$ python3 -q
>>> import numpy as np
>>> np.set_printoptions(suppress=True, linewidth=200)
>>> f = np.array([-2, 1, -4, 2, 0, -1])
>>> g = np.array([3, 2, 0, 0, 4, 5, 0, -6, -3, -2, 8, -1, 3, -9, -3])
>>> M = f[:, None] + g[None, :]
>>> M
array([[  1,   0,  -2,  -2,   2,   3,  -2,  -8,  -5,  -4,   6,  -3,   1, -11,  -5],
       [  4,   3,   1,   1,   5,   6,   1,  -5,  -2,  -1,   9,   0,   4,  -8,  -2],
       [ -1,  -2,  -4,  -4,   0,   1,  -4, -10,  -7,  -6,   4,  -5,  -1, -13,  -7],
       [  5,   4,   2,   2,   6,   7,   2,  -4,  -1,   0,  10,   1,   5,  -7,  -1],
       [  3,   2,   0,   0,   4,   5,   0,  -6,  -3,  -2,   8,  -1,   3,  -9,  -3],
       [  2,   1,  -1,  -1,   3,   4,  -1,  -7,  -4,  -3,   7,  -2,   2, -10,  -4]])
>>> W = np.array([[-1, -4, 1, 4],
...     [4, -5, 5, -4],
...     [0, 1, -2, 3],
...     [2, -4, 3, 2],
...     [-3, -1, -1, 4],
...     [-5, 3, 0, 5],
...     [0, -2, -2, -3],
...     [2, 1, -1, 1],
...     [2, -4, -2, 5],
...     [-4, -4, -1, -3],
...     [5, -5, 1, 2],
...     [5, -2, 4, -1],
...     [4, 5, -1, 0],
...     [0, -5, -2, -2],
...     [5, 2, -4, 5]])
>>> c = np.array([0, -3, 1, -1])
>>> hid = np.maximum(M @ W + c, 0)
>>> hid
array([[  0,  64,  59,  13],
       [  6,   0,  53,  67],
       [  0, 112,  63,   0],
       [ 22,   0,  51,  85],
       [  0,  16,  55,  49],
       [  0,  40,  57,  31]])
>>> np.linalg.matrix_rank(hid)
np.int64(4)
>>> basis = np.array([[0, 0, 1], [0, 3, 2], [3, 3, 2], [3, 1, 0]])
>>> W @ basis
array([[ 15,  -5,  -7],
       [  3,  -4,   4],
       [  3,   0,  -2],
       [ 15,  -1,   0],
       [  9,  -2,  -7],
       [ 15,  14,   1],
       [-15, -15,  -8],
       [  0,   1,   2],
       [  9, -13, -10],
       [-12, -18, -14],
       [  9, -10,  -3],
       [  9,   5,   9],
       [ -3,  12,  12],
       [-12, -23, -14],
       [  3,  -1,   1]])
